% python3 -q
>>> import numpy as np
>>> import numpy.linalg as la
>>> np.set_printoptions(precision=2, suppress=True, linewidth=200, sign=" ")
>>> X = np.array([[0, -12, 4, 12, -20, -8, -4, 8],
...     [0, -9, 3, 9, -15, -6, -3, 6],
...     [0, -6, 2, 6, -10, -4, -2, 4],
...     [0, -12, 4, 12, -20, -8, -4, 8]])
>>> X
array([[  0, -12,   4,  12, -20,  -8,  -4,   8],
       [  0,  -9,   3,   9, -15,  -6,  -3,   6],
       [  0,  -6,   2,   6, -10,  -4,  -2,   4],
       [  0, -12,   4,  12, -20,  -8,  -4,   8]])
>>> out = np.array([[2, 6, 3],
...     [8, 6, 2],
...     [-1, 0, -4],
...     [2, -6, 5],
...     [-5, 0, 7],
...     [5, 9, -5],
...     [1, -8, 2],
...     [3, 1, 7]])
>>> np.einsum("ik,kj->ji", X, out)
array([[   4,    3,    2,    4],
       [-176, -132,  -88, -176],
       [ -32,  -24,  -16,  -32]])
>>> X @ out
array([[   4, -176,  -32],
       [   3, -132,  -24],
       [   2,  -88,  -16],
       [   4, -176,  -32]])
>>> np.einsum("ij,ij->i", X, X)
array([ 848,  477,  212,  848])
>>> la.matrix_rank(X @ out)
np.int64(1)
>>> out.T @ X.T
array([[   4,    3,    2,    4],
       [-176, -132,  -88, -176],
       [ -32,  -24,  -16,  -32]])
>>> np.vstack([X, out.T]).shape
(7, 8)
>>> U, s, Vh = la.svd(X)
>>> np.argmax(s[:-1] / (s[1:] + 1e-6)) + 1
np.int64(1)
>>> out = U[:, :1] @ np.diag(s[:1]) @ Vh[:1]
>>> la.matrix_rank(out)
np.int64(1)
>>> la.cond(X) > 100
np.True_
>>> r = la.matrix_rank(X)
>>> r
np.int64(1)
>>> ns = la.svd(X)[2][r:].T
>>> [int(la.matrix_rank(X[:, :j + 1])) for j in range(8)]
[0, 1, 1, 1, 1, 1, 1, 1]
>>> la.matrix_rank(X.T @ X), la.matrix_rank(X @ X.T)
(np.int64(1), np.int64(1))
>>> [int(la.matrix_rank(np.delete(X, i, axis=0))) for i in range(4)]
[1, 1, 1, 1]
>>> A = np.load("data.npy")
>>> A
array([[-2,  1,  2],
       [ 1,  1, -1],
       [ 1,  2, -1],
       [-2,  2,  2],
       [ 2,  1, -2]])
>>> out = np.array([[0, 0, 2], [1, -2, 2], [-2, 1, 1]])
>>> np.vstack([A, out.T]).shape
(8, 3)
>>> A @ out
array([[-3,  0,  0],
       [ 3, -3,  3],
       [ 4, -5,  5],
       [-2, -2,  2],
       [ 5, -4,  4]])
>>> out @ A
Traceback (most recent call last):
  File "<python-input-28>", line 1, in <module>
    out @ A
    ~~~~^~~
ValueError: matmul: Input operand 1 has a mismatch in its core dimension 0, with gufunc signature (n?,k),(k,m?)->(n?,m?) (size 5 is different from 3)
>>> la.matrix_rank(np.vstack([A, out.T]))
np.int64(3)
>>> np.einsum("ik,kj->ji", A, out)
array([[-3,  3,  4, -2,  5],
       [ 0, -3, -5, -2, -4],
       [ 0,  3,  5,  2,  4]])
>>> np.einsum("ij,ij->i", A, A)
array([  9,   3,   6,  12,   9])
>>> out = np.array([[-2, 3], [-3, -1]])
>>> feats = np.kron(np.eye(2, dtype=int), out)
>>> feats
array([[-2,  3,  0,  0],
       [-3, -1,  0,  0],
       [ 0,  0, -2,  3],
       [ 0,  0, -3, -1]])
>>> hat = np.triu(np.array([[0, 3, 3, 0], [-3, 1, 3, 3], [-2, 2, 0, 0], [-3, -3, 1, -2]]), 1) + np.eye(4)
>>> out = hat @ feats @ la.inv(hat)
>>> hat @ feats - feats @ hat
array([[-9.,  3., -9.,  0.],
       [ 0.,  9., -3.,  9.],
       [ 0.,  0.,  0.,  0.],
       [ 0.,  0.,  0.,  0.]])
>>> np.trace(out), np.trace(feats)
(np.float64(-6.0), np.int64(-6))
>>> rng = np.random.default_rng(47)
>>> lab = rng.permutation(4)
>>> out = feats[:, lab] * rng.choice([-1, 1], 4)
>>> out
array([[ 2,  0, -3,  0],
       [ 3,  0,  1,  0],
       [ 0, -3,  0,  2],
       [ 0,  1,  0,  3]])
>>> U, _, Vh = la.svd(feats.T @ out)
>>> lab
array([ 0,  3,  1,  2])
>>> lab = rng.permutation(4)
>>> lab
array([ 1,  3,  2,  0])
>>> out = feats[lab][:, lab]
>>> round(la.det(out), 2), np.round(la.det(feats[lab]), 2)
(np.float64(121.0), np.float64(121.0))
>>> np.diag(out)
array([-1, -1, -2, -2])
>>> Q = feats.astype(float).copy()
>>> for j in range(4):
...     Q[:, j] -= Q[:, :j] @ (Q[:, :j].T @ Q[:, j])
...     Q[:, j] /= la.norm(Q[:, j])
... 
>>> np.round(Q.T @ Q, 2) + 0
array([[ 1.,  0.,  0.,  0.],
       [ 0.,  1.,  0.,  0.],
       [ 0.,  0.,  1.,  0.],
       [ 0.,  0.,  0.,  1.]])
>>> np.round(Q.T @ feats, 2) + 0
array([[ 3.61, -0.83,  0.  ,  0.  ],
       [ 0.  ,  3.05,  0.  ,  0.  ],
       [ 0.  ,  0.  ,  3.61, -0.83],
       [ 0.  ,  0.  ,  0.  ,  3.05]])
>>> Q
array([[-0.55,  0.83,  0.  ,  0.  ],
       [-0.83, -0.55,  0.  ,  0.  ],
       [ 0.  ,  0.  , -0.55,  0.83],
       [ 0.  ,  0.  , -0.83, -0.55]])
>>> W0 = np.array([[5, 5, 5, 5, 5, 5, 5],
...     [5, 10, 10, 10, 10, 10, 10],
...     [5, 10, 15, 15, 15, 15, 15],
...     [5, 10, 15, 20, 20, 20, 20],
...     [5, 10, 15, 20, 25, 25, 25],
...     [5, 10, 15, 20, 25, 30, 30],
...     [5, 10, 15, 20, 25, 30, 35]])
>>> L = la.cholesky(W0)
>>> L @ L.T
array([[  5.,   5.,   5.,   5.,   5.,   5.,   5.],
       [  5.,  10.,  10.,  10.,  10.,  10.,  10.],
       [  5.,  10.,  15.,  15.,  15.,  15.,  15.],
       [  5.,  10.,  15.,  20.,  20.,  20.,  20.],
       [  5.,  10.,  15.,  20.,  25.,  25.,  25.],
       [  5.,  10.,  15.,  20.,  25.,  30.,  30.],
       [  5.,  10.,  15.,  20.,  25.,  30.,  35.]])
>>> r0, r1 = W0[3], W0[6]
>>> r0 @ r0
np.int64(1950)
>>> pr = (r0 @ r1) / (r0 @ r0) * r0
>>> np.round((r1 - pr) @ r0, 2)
np.float64(0.0)
>>> lab = rng.permutation(7)
>>> out = W0[:, lab] * rng.choice([-1, 1], 7)
>>> out
array([[ -5,  -5,   5,   5,   5,   5,   5],
       [ -5, -10,  10,  10,  10,  10,  10],
       [ -5, -15,  15,  15,  15,  15,  10],
       [ -5, -20,  20,  20,  15,  20,  10],
       [ -5, -25,  20,  25,  15,  25,  10],
       [ -5, -30,  20,  30,  15,  25,  10],
       [ -5, -30,  20,  35,  15,  25,  10]])
>>> U, _, Vh = la.svd(W0.T @ out)
>>> np.round(la.lstsq(W0, out)[0], 2) + 0
array([[-1.,  0.,  0.,  0.,  0.,  0.,  0.],
       [ 0.,  0.,  0.,  0.,  0.,  0.,  1.],
       [ 0.,  0.,  0.,  0.,  1.,  0.,  0.],
       [ 0.,  0.,  1.,  0.,  0.,  0.,  0.],
       [ 0.,  0.,  0.,  0.,  0.,  1.,  0.],
       [ 0., -1.,  0.,  0.,  0.,  0.,  0.],
       [ 0.,  0.,  0.,  1.,  0.,  0.,  0.]])
>>> np.round(U @ Vh, 2) + 0
array([[-1.,  0.,  0.,  0.,  0.,  0.,  0.],
       [ 0.,  0.,  0.,  0.,  0.,  0.,  1.],
       [ 0.,  0.,  0.,  0.,  1.,  0.,  0.],
       [ 0.,  0.,  1.,  0.,  0.,  0.,  0.],
       [ 0.,  0.,  0.,  0.,  0.,  1.,  0.],
       [ 0., -1.,  0.,  0.,  0.,  0.,  0.],
       [ 0.,  0.,  0.,  1.,  0.,  0.,  0.]])
>>> t3 = np.stack([W0, 3 * W0, W0[::-1]])
>>> la.norm(t3, axis=(1, 2))
array([ 115.33,  345.98,  115.33])
>>> la.matrix_rank(t3.reshape(3, -1))
np.int64(2)
>>> np.einsum("bij,cij->bc", t3, t3)
array([[  13300,   39900,    9550],
       [  39900,  119700,   28650],
       [   9550,   28650,   13300]])
